>>> import numpy as np
>>> import numpy.linalg as la
>>> np.set_printoptions(suppress=True, linewidth=120)
>>> def rnd(a):
...     return np.round(a, 3) + 0
... 
>>> M = np.load("sample12.npy")
>>> M
array([[ 1, -2,  2, -2],
       [-2,  1, -2,  2],
       [ 2, -2,  1, -2],
       [-2,  2, -2,  1]])
>>> blk = np.stack([M, 2 * M, M[::-1]])
>>> (blk @ M.T).shape
(3, 4, 4)
>>> print(la.matrix_rank(blk))
[4 4 4]
>>> np.einsum("ij,ji->", M, M)
np.int64(52)
>>> print(rnd(la.eigvals(M)))
[-1.  7. -1. -1.]
>>> rnd(la.det(2 * M)), rnd(la.det(M))
(np.float64(-112.0), np.float64(-7.0))
>>> rnd(la.det(M[::-1]))
np.float64(-7.0)
>>> B = la.inv(M)
>>> print(rnd(la.slogdet(M)[0]))
-1.0
>>> rnd(M @ B)
array([[1., 0., 0., 0.],
       [0., 1., 0., 0.],
       [0., 0., 1., 0.],
       [0., 0., 0., 1.]])
>>> rnd(la.det(M) * la.det(B))
np.float64(1.0)
>>> rnd(B)
array([[-0.714, -0.286,  0.286, -0.286],
       [-0.286, -0.714, -0.286,  0.286],
       [ 0.286, -0.286, -0.714, -0.286],
       [-0.286,  0.286, -0.286, -0.714]])
>>> (np.abs(B) > 1e-9).astype(int)
array([[1, 1, 1, 1],
       [1, 1, 1, 1],
       [1, 1, 1, 1],
       [1, 1, 1, 1]])
>>> feats = np.load("mat.npy")
>>> print(feats)
[[-2 -3  0  1  1 -1 -4  3 -2]
 [-3  4  3  4 -1  0  0  4 -1]
 [ 0  3 -2  0 -2 -1 -3 -2  0]
 [ 1  4  0  4 -2  2 -3 -1 -2]
 [ 1 -1 -2 -2  4 -4 -1 -2  3]
 [-1  0 -1  2 -4  0 -3 -2  1]
 [-4  0 -3 -3 -1 -3  0 -2  0]
 [ 3  4 -2 -1 -2 -2 -2 -4 -2]
 [-2 -1  0 -2  3  1  0 -2  2]]
>>> ev, evecs = la.eigh(feats)
>>> vec = np.array([-4, -2, -5, 5, -2, 5, 3, 2, 5])
>>> (np.sign(evecs[:, -1].round(6)) == np.sign(evecs[0, -1].round(6))).astype(int)
array([1, 1, 1, 1, 0, 1, 0, 1, 0])
>>> print(vec @ feats @ vec)
114
>>> u = np.array([3, 7, 2])
>>> np.convolve(M[3], u)
array([-6, -8,  4, -7,  3,  2])
>>> Q, R = la.qr(feats)
>>> np.trace(Q @ Q.T)
np.float64(9.0)
>>> rnd(abs(R[0, 0])), rnd(la.norm(feats[:, 0]))
(np.float64(6.708), np.float64(6.708))
>>> Q = M.astype(float).copy()
>>> for j in range(4):
...     Q[:, j] -= Q[:, :j] @ (Q[:, :j].T @ Q[:, j])
...     Q[:, j] /= la.norm(Q[:, j])
... 
>>> rnd(Q.T @ M)
array([[ 3.606, -3.328,  3.328, -3.328],
       [ 0.   ,  1.387, -0.666,  0.666],
       [ 0.   ,  0.   ,  1.217, -0.395],
       [ 0.   ,  0.   ,  0.   ,  1.151]])
>>> rnd(Q.T @ Q)
array([[1., 0., 0., 0.],
       [0., 1., 0., 0.],
       [0., 0., 1., 0.],
       [0., 0., 0., 1.]])
>>> rng = np.random.default_rng(51)
>>> theta = rng.uniform(0, 2 * np.pi, 37)
>>> Q, _ = la.qr(np.array([[-0.4, -0.3],
...     [0.9, -1.0],
...     [-0.7, 0.2],
...     [-1.1, -0.4],
...     [0.2, 0.5],
...     [0.6, 0.3],
...     [0.6, -1.0],
...     [-0.5, -2.1],
...     [0.6, -1.3],
...     [0.2, -0.6],
...     [-0.4, -0.2],
...     [-0.6, -0.1]]))
>>> W0 = 10 * np.c_[np.cos(theta), np.sin(theta)] @ Q.T
>>> print(rnd(W0))
[[-1.34   4.982 -3.196 -4.184  0.259  2.186  3.712  0.35   4.065  1.551 -1.458 -2.421]
 [-0.414 -4.271  1.527  0.181  1.294  0.156 -3.883 -5.877 -4.815 -2.123 -0.104  0.466]
 [-1.085 -3.115  0.507 -1.573  1.703  1.129 -3.182 -7.076 -4.177 -1.945 -0.753 -0.466]
 [-1.445 -2.224 -0.159 -2.584  1.867  1.677 -2.573 -7.445 -3.553 -1.729 -1.118 -1.023]
 [ 0.693  3.856 -1.132  0.531 -1.478 -0.554  3.648  6.442  4.618  2.078  0.369 -0.093]
 [-1.505 -2.05  -0.281 -2.759  1.888  1.771 -2.449 -7.48  -3.423 -1.682 -1.18  -1.121]
 [ 0.433  4.245 -1.501 -0.133 -1.308 -0.183  3.869  5.918  4.804  2.121  0.122 -0.441]
 [ 1.339  2.513 -0.049  2.279 -1.824 -1.513  2.775  7.363  3.764  1.804  1.009  0.853]
 [ 1.105 -5.109  3.069  3.704 -0.004 -1.892 -3.928 -1.32  -4.398 -1.727  1.262  2.206]
 [ 1.804 -4.344  3.28   5.033 -0.842 -2.731 -2.953  1.961 -3.004 -1.03   1.821  2.765]
 [-0.953  5.145 -2.967 -3.382 -0.15   1.698  4.027  1.898  4.564  1.82  -1.132 -2.057]
 [ 0.63   3.957 -1.224  0.369 -1.438 -0.464  3.707  6.322  4.67   2.091  0.309 -0.178]
 [-2.    -0.073 -1.521 -4.34   1.956  2.59  -0.959 -7.21  -1.778 -1.048 -1.727 -2.044]
 [ 1.154  2.96  -0.385  1.764 -1.738 -1.234  3.079  7.166  4.075  1.911  0.823  0.57 ]
 [ 0.875 -5.151  2.909  3.214  0.227 -1.598 -4.067 -2.182 -4.637 -1.862  1.065  1.978]
 [-1.801  4.351 -3.281 -5.028  0.838  2.728  2.961 -1.942  3.014  1.035 -1.819 -2.764]
 [-1.555 -1.898 -0.385 -2.907  1.905  1.849 -2.339 -7.502 -3.306 -1.639 -1.233 -1.205]
 [ 0.968 -5.143  2.977  3.415  0.135 -1.718 -4.018 -1.842 -4.549 -1.811  1.145  2.072]
 [-1.349  4.975 -3.2   -4.202  0.27   2.198  3.702  0.31   4.049  1.543 -1.465 -2.429]
 [ 2.185 -2.232  2.662  5.327 -1.653 -3.037 -0.954  5.495 -0.474  0.109  2.025  2.717]
 [ 1.305  2.6   -0.113  2.183 -1.809 -1.461  2.835  7.331  3.826  1.826  0.974  0.8  ]
 [ 2.174 -1.493  2.334  5.117 -1.797 -2.957 -0.319  6.219  0.29   0.435  1.971  2.551]
 [-1.353 -2.476  0.022 -2.32   1.83   1.535 -2.749 -7.375 -3.737 -1.795 -1.023 -0.876]
 [-2.14   2.949 -2.938 -5.412  1.46   3.043  1.594 -4.599  1.26   0.234 -2.029 -2.82 ]
 [-2.185  1.79  -2.471 -5.215  1.745  2.997  0.572 -5.949  0.012 -0.307 -1.998 -2.624]
 [ 0.31  -4.977  2.395  1.939  0.739 -0.849 -4.17  -4.019 -4.936 -2.071  0.566  1.36 ]
 [-2.186  1.88  -2.511 -5.241  1.728  3.007  0.649 -5.862  0.104 -0.268 -2.005 -2.644]
 [-1.9   -0.593 -1.218 -3.99   1.967  2.414 -1.364 -7.389 -2.236 -1.23  -1.61  -1.833]
 [ 1.757 -4.444  3.287  4.955 -0.775 -2.679 -3.061  1.689 -3.149 -1.099  1.786  2.738]
 [ 0.243 -4.934  2.324  1.781  0.795 -0.757 -4.162 -4.215 -4.948 -2.086  0.505  1.281]
 [ 2.16  -2.744  2.864  5.402 -1.522 -3.05  -1.408  4.878 -1.029 -0.133  2.033  2.797]
 [ 0.08  -4.81   2.144  1.395  0.927 -0.535 -4.128 -4.668 -4.957 -2.113  0.356  1.087]
 [ 2.145 -2.908  2.923  5.411 -1.473 -3.045 -1.557  4.655 -1.214 -0.214  2.03   2.816]
 [ 2.056 -0.278  1.716  4.55  -1.936 -2.694  0.68   7.047  1.459  0.919  1.796  2.175]
 [-0.231  4.926 -2.311 -1.753 -0.805  0.741  4.161  4.248  4.95   2.088 -0.494 -1.267]
 [-2.063  3.479 -3.107 -5.377  1.274  2.99   2.088 -3.775  1.88   0.511 -1.993 -2.851]
 [ 1.134  3.007 -0.422  1.707 -1.728 -1.203  3.111  7.14   4.106  1.922  0.802  0.539]]
>>> D = la.norm(W0[:, None] - W0[None], axis=-1)
>>> np.unravel_index(D.round(6).argmax(), D.shape)
(np.int64(9), np.int64(15))
>>> print(D.shape)
(37, 37)
>>> D[1].round(6).argsort(kind="stable")[:4]
array([ 1, 31, 29,  2])
>>> rnd(D[:5, :5])
array([[ 0.   , 18.22 , 16.628, 15.417,  9.427],
       [18.22 ,  0.   ,  3.267,  5.248, 19.957],
       [16.628,  3.267,  0.   ,  2.025, 19.903],
       [15.417,  5.248,  2.025,  0.   , 19.602],
       [ 9.427, 19.957, 19.903, 19.602,  0.   ]])
>>> print(D.mean(axis=1).argmax())
10
>>> rnd(la.norm(W0, axis=1))
array([10., 10., 10., 10., 10., 10., 10., 10., 10., 10., 10., 10., 10., 10., 10., 10., 10., 10., 10., 10., 10., 10.,
       10., 10., 10., 10., 10., 10., 10., 10., 10., 10., 10., 10., 10., 10., 10.])
>>> la.matrix_rank(D ** 2)
np.int64(3)
